>>> import numpy as np
>>> np.set_printoptions(precision=1, suppress=True, linewidth=200)
>>> t = np.deg2rad(15)
>>> M = np.eye(4)
>>> M[np.ix_([2, 0], [2, 0])] = [[np.cos(t), -np.sin(t)], [np.sin(t), np.cos(t)]]
>>> M
array([[ 1. ,  0. ,  0.3,  0. ],
       [ 0. ,  1. ,  0. ,  0. ],
       [-0.3,  0. ,  1. ,  0. ],
       [ 0. ,  0. ,  0. ,  1. ]])
>>> np.round(np.linalg.det(M), 1)
np.float64(1.0)
>>> (M != 0).astype(int)
array([[1, 0, 1, 0],
       [0, 1, 0, 0],
       [1, 0, 1, 0],
       [0, 0, 0, 1]])
>>> M @ M
array([[ 0.9,  0. ,  0.5,  0. ],
       [ 0. ,  1. ,  0. ,  0. ],
       [-0.5,  0. ,  0.9,  0. ],
       [ 0. ,  0. ,  0. ,  1. ]])
>>> (np.linalg.matrix_power((M != 0) + (M.T != 0) + np.eye(4), 4) > 0).astype(int)
array([[1, 0, 1, 0],
       [0, 1, 0, 0],
       [1, 0, 1, 0],
       [0, 0, 0, 1]])
>>> np.round(M.T @ M, 1) + 0
array([[1., 0., 0., 0.],
       [0., 1., 0., 0.],
       [0., 0., 1., 0.],
       [0., 0., 0., 1.]])
>>> F = np.load("dump.npy")
>>> F
array([[ 1, -2,  2, -2, -2],
       [ 1, -2,  1,  1,  0],
       [-1, -2, -2,  1,  0],
       [-1,  0,  1,  0,  2],
       [ 2,  2,  1,  2,  2]])
>>> np.linalg.eigvals(F)
array([ 2.3+0.j ,  1.1+0.j , -0.8+2.1j, -0.8-2.1j, -2.8+0.j ])
>>> f = np.array([2, -2, -1, 2, 0])
>>> other = F + np.outer(f, np.eye(5)[2])
>>> np.round(np.linalg.det(other) / np.linalg.det(F), 1), round(1 + np.linalg.solve(F, f)[2], 1)
(np.float64(-1.3), np.float64(-1.3))
>>> np.linalg.matrix_rank(other - F)
np.int64(1)
